$ python3 -q
>>> import numpy as np
>>> from numpy import linalg as LA
>>> np.set_printoptions(precision=3, suppress=True, linewidth=100, floatmode="fixed")
>>> X = np.array([[2, 23, 6],
...     [1, 19, 5],
...     [0, 7, 2],
...     [1, 19, 5],
...     [1, 19, 5],
...     [4, 31, 8],
...     [5, 35, 9],
...     [0, 3, 1],
...     [6, 39, 10],
...     [2, 23, 6],
...     [0, 11, 3],
...     [5, 35, 9],
...     [0, 3, 1],
...     [3, 27, 7]])
>>> W2 = X[[11, 7]].astype(float)
>>> for _ in range(3):
...     lab = LA.norm(X[:, None] - W2, axis=-1).argmin(axis=1)
...     W2 = np.array([X[lab == j].mean(axis=0) for j in range(2)])
... 
>>> print(lab)
[0 1 1 1 1 0 0 1 0 0 1 0 1 0]
>>> print(W2[1] - W2[0])
[ -3.429 -18.857  -4.714]
>>> print(np.abs(W2[1] - W2[0]).argmax())
1
>>> x = np.array([2, 0, 1])
>>> rhs = X @ x
>>> print(np.round(LA.pinv(X) @ X, 3) + 0)
[[1.000 0.000 0.000]
 [0.000 1.000 0.000]
 [0.000 0.000 1.000]]
>>> print(rhs)
[10  7  2  7  7 16 19  1 22 10  3 19  1 13]
>>> print(np.round(LA.lstsq(X, rhs)[0], 3) + 0)
[2.000 0.000 1.000]
>>> try:
...     LA.solve(X, rhs)
... except LA.LinAlgError as e:
...     print(repr(e))
... 
LinAlgError('Last 2 dimensions of the array must be square')
>>> print(np.round(LA.solve(X.T @ X, X.T @ rhs), 3) + 0)
[2.000 0.000 1.000]
>>> rng = np.random.default_rng(198161)
>>> rhs = rhs + 0.3 * rng.normal(size=14)
>>> print(rhs)
[10.363  7.234  1.683  7.037  7.156 16.466 18.672  1.344 22.095  9.735  2.696 19.002  1.080 12.930]
>>> coef, *_ = LA.lstsq(X, rhs)
>>> print([round(float(LA.norm(LA.solve(X.T @ X + lam * np.eye(3), X.T @ rhs))), 2) for lam in (0, 1, 10, 100)])
[2.33, 1.78, 1.11, 0.51]
>>> print(round(float(LA.norm(rhs - X @ coef)), 3))
0.959
>>> print(coef.round())
[ 2.000 -0.000  1.000]
>>> print(np.round(X.T @ (rhs - X @ coef), 3) + 0)
[0.000 0.000 0.000]
>>> f = np.array([-4, 3, -2])
>>> E = 4 * np.eye(3) + np.outer(f, f)
>>> print(E)
[[ 20.000 -12.000   8.000]
 [-12.000  13.000  -6.000]
 [  8.000  -6.000   8.000]]
>>> W = np.array([[2, 2], [1, 2], [2, 1]])
>>> coef = np.array([3, 3])
>>> H = np.maximum(E @ W + coef, 0)
>>> print(LA.matrix_rank(H))
2
>>> print(H)
[[47.000 27.000]
 [ 0.000  0.000]
 [29.000 15.000]]
>>> print((H > 0).astype(int))
[[1 1]
 [0 0]
 [1 1]]
>>> W2 = np.array([[-1, -1, 0], [0, 0, 0]])
>>> print(H @ W2)
[[-47.000 -47.000   0.000]
 [  0.000   0.000   0.000]
 [-29.000 -29.000   0.000]]
>>> print(W @ W2)
[[-2 -2  0]
 [-1 -1  0]
 [-2 -2  0]]
>>> data = np.load("arr.npy")
>>> print(data)
[[6.000 1.000 1.000]
 [1.000 6.000 1.000]
 [1.000 1.000 6.000]]
>>> # symmetric
>>> print(np.round(LA.norm(data, 1), 3), round(float(LA.norm(data, np.inf)), 3))
8.0 8.0
>>> print(round(LA.norm(data[0] - data[2]), 3))
7.071
>>> print(round(LA.norm(data[0], 1), 3), round(float(LA.norm(data[0], np.inf)), 3))
8.0 6.0
>>> print(LA.norm(data, axis=0))
[6.164 6.164 6.164]
>>> print(LA.norm(data, axis=1))
[6.164 6.164 6.164]
>>> print(round(float(LA.norm(data, "nuc")), 3))
18.0
>>> f = np.array([6, 0, 6])
>>> v = np.array([1, 0])
>>> A = np.outer(f, v)
>>> print(A)
[[6 0]
 [0 0]
 [6 0]]
>>> B = np.array([[3, -3, -3], [3, 2, 0]])
>>> W2 = np.kron(B, A)
>>> print(W2)
[[ 18   0 -18   0 -18   0]
 [  0   0   0   0   0   0]
 [ 18   0 -18   0 -18   0]
 [ 18   0  12   0   0   0]
 [  0   0   0   0   0   0]
 [ 18   0  12   0   0   0]]
>>> print(W2.shape)
(6, 6)
>>> print(LA.matrix_rank(W2))
2
>>> f = np.array([2, 1])
>>> print(np.convolve(A[1], f))
[0 0 0]
>>> print(np.polyval(f, A[1]))
[1 1]
>>> print(np.correlate(A[1], A[0], "full"))
[0 0 0]
>>> K = np.loadtxt("case17.csv", delimiter=",")
>>> print(K)
[[ 0.462  0.582  0.556]
 [ 0.142 -0.989 -1.234]
 [ 1.450 -1.211 -0.778]
 [ 1.178  0.710  0.309]
 [ 0.305  0.388  0.139]
 [ 2.101 -2.015  0.809]
 [-0.766 -1.077 -0.816]
 [ 0.812 -0.760 -0.478]
 [ 0.993 -1.831  0.050]
 [ 0.242 -1.125  0.449]
 [-1.304  0.990  0.488]
 [ 0.065 -0.740 -0.557]]
>>> C2 = np.cov(K, rowvar=False)
>>> print(np.argsort(-K.std(axis=0).round(6), kind="stable"))
[1 0 2]
>>> print(C2)
[[ 0.867 -0.434  0.117]
 [-0.434  1.019  0.186]
 [ 0.117  0.186  0.433]]
>>> print(LA.eigvalsh(C2)[::-1])
[1.389 0.677 0.253]
>>> print(np.corrcoef(K.T))
[[ 1.000 -0.462  0.191]
 [-0.462  1.000  0.280]
 [ 0.191  0.280  1.000]]
>>> W2 = np.array([[3, 0, 2], [-3, 0, -2]])
>>> feats = rng.normal(size=(18, 2)) @ W2 + np.array([3, 3, 2])
>>> print(feats.round(3) + 0)
[[ 7.087  3.000  4.724]
 [-0.810  3.000 -0.540]
 [ 0.007  3.000  0.004]
 [-0.075  3.000 -0.050]
 [-0.097  3.000 -0.065]
 [-5.671  3.000 -3.781]
 [ 0.393  3.000  0.262]
 [-1.012  3.000 -0.674]
 [ 1.952  3.000  1.301]
 [-1.212  3.000 -0.808]
 [-1.993  3.000 -1.329]
 [ 0.237  3.000  0.158]
 [-2.947  3.000 -1.965]
 [ 0.001  3.000  0.000]
 [ 6.044  3.000  4.029]
 [ 2.569  3.000  1.713]
 [ 8.988  3.000  5.992]
 [ 2.625  3.000  1.750]]
>>> Uu, s, VT = LA.svd(feats)
>>> print(s.round(3) + 0)
[18.818 12.020  0.000]
>>> B = Uu[:, :2] @ np.diag(s[:2]) @ VT[:2]
>>> print(round(np.abs(feats - B).max(), 3))
0.0
>>> print(LA.matrix_rank(feats, rtol=0.05))
2
>>> F = np.cumsum(np.array([[2, 0, 0],
...     [1, 1, 0],
...     [1, 1, 0],
...     [2, 0, 0],
...     [2, 1, 0],
...     [0, 1, 0],
...     [1, 1, 1],
...     [2, 0, 2],
...     [2, 0, 2],
...     [0, 0, 2],
...     [1, 1, 2],
...     [2, 2, 1],
...     [2, 0, 2],
...     [2, 2, 1],
...     [2, 2, 2],
...     [0, 1, 0],
...     [2, 1, 0],
...     [0, 2, 0],
...     [0, 2, 1]]), axis=0)
>>> print(F)
[[ 2  0  0]
 [ 3  1  0]
 [ 4  2  0]
 [ 6  2  0]
 [ 8  3  0]
 [ 8  4  0]
 [ 9  5  1]
 [11  5  3]
 [13  5  5]
 [13  5  7]
 [14  6  9]
 [16  8 10]
 [18  8 12]
 [20 10 13]
 [22 12 15]
 [22 13 15]
 [24 14 15]
 [24 16 15]
 [24 18 16]]
>>> Xs = F - F.mean(axis=0)
>>> Uu, s, VT = LA.svd(Xs, full_matrices=False)
>>> print(LA.matrix_rank(Xs))
3
>>> print(np.abs(Uu[:, 0]).argmax())
18
>>> print(s ** 2 / (s ** 2).sum())
[0.973 0.019 0.008]
>>> print(np.round(Xs.mean(axis=0), 3) + 0)
[0.000 0.000 0.000]
>>> print(VT[0] * np.sign(VT[0, np.abs(VT[0]).argmax()]))
[0.675 0.461 0.577]
>>> print(np.searchsorted(np.cumsum(s ** 2) / (s ** 2).sum(), 0.9) + 1)
1
>>> print(s)
[47.106  6.545  4.194]
>>> O, evecs = LA.qr(F[:, :1])[0], LA.qr(F[:, 1:])[0]
>>> s = LA.svd(O.T @ evecs, compute_uv=False)
>>> print(np.degrees(np.arccos(s.clip(0, 1))))
[10.642]
>>> x = np.array([2, 0, -2])
>>> print(F @ np.ones(3))
[ 2.000  4.000  6.000  8.000 11.000 12.000 15.000 19.000 23.000 25.000 29.000 34.000 38.000 43.000
 49.000 50.000 53.000 55.000 58.000]
>>> print(LA.norm(F @ x) <= LA.norm(F, 2) * LA.norm(x) + 1e-9)
True
>>> print(F @ (2 * x))
[ 8 12 16 24 32 32 32 32 32 24 20 24 24 28 28 28 36 36 32]
>>> print(F @ x)
[ 4  6  8 12 16 16 16 16 16 12 10 12 12 14 14 14 18 18 16]
>>> lab = F[:, 1] > np.median(F[:, 1])
>>> f = F[lab].mean(axis=0) - F[~lab].mean(axis=0)
>>> print(((F - F.mean(axis=0)) @ f > 0).astype(int))
[0 0 0 0 0 0 0 0 0 0 1 1 1 1 1 1 1 1 1]
>>> print(f)
[12.744  8.467 11.733]
>>> m1 = np.loadtxt("sample13.csv", delimiter=",")
>>> print(m1)
[[-1.251  2.327 -1.309  0.554]
 [-2.144 -0.082  1.163 -1.745]
 [ 1.429  0.860 -0.831 -2.351]
 [-0.893 -1.685 -2.289 -0.350]]
>>> C2 = m1.T @ m1
>>> print(LA.svd(m1, compute_uv=False) ** 2)
[9.000 9.000 9.000 9.000]
>>> print(np.trace(C2), (m1 ** 2).sum())
36.0 36.0
>>> lab = rng.permutation(4)
>>> print(lab)
[2 3 1 0]
>>> B = m1[lab][:, lab]
>>> print(B)
[[-0.831 -2.351  0.860  1.429]
 [-2.289 -0.350 -1.685 -0.893]
 [ 1.163 -1.745 -0.082 -2.144]
 [-1.309  0.554  2.327 -1.251]]
>>> print(round(float(np.trace(B)), 3))
-2.514
>>> print(np.round(LA.det(B), 3), round(float(LA.det(m1[lab])), 3))
-81.0 81.0
>>> B = X / np.sqrt((X ** 2).mean(axis=1, keepdims=True))
>>> print(B[4])
[0.088 1.673 0.440]
>>> print(LA.matrix_rank(B) == LA.matrix_rank(X))
True
>>> print(LA.norm(B, axis=1))
[1.732 1.732 1.732 1.732 1.732 1.732 1.732 1.732 1.732 1.732 1.732 1.732 1.732 1.732]
>>> print(np.round(m1.T @ m1, 3) + 0)
[[9.000 0.000 0.000 0.000]
 [0.000 9.000 0.000 0.000]
 [0.000 0.000 9.000 0.000]
 [0.000 0.000 0.000 9.000]]
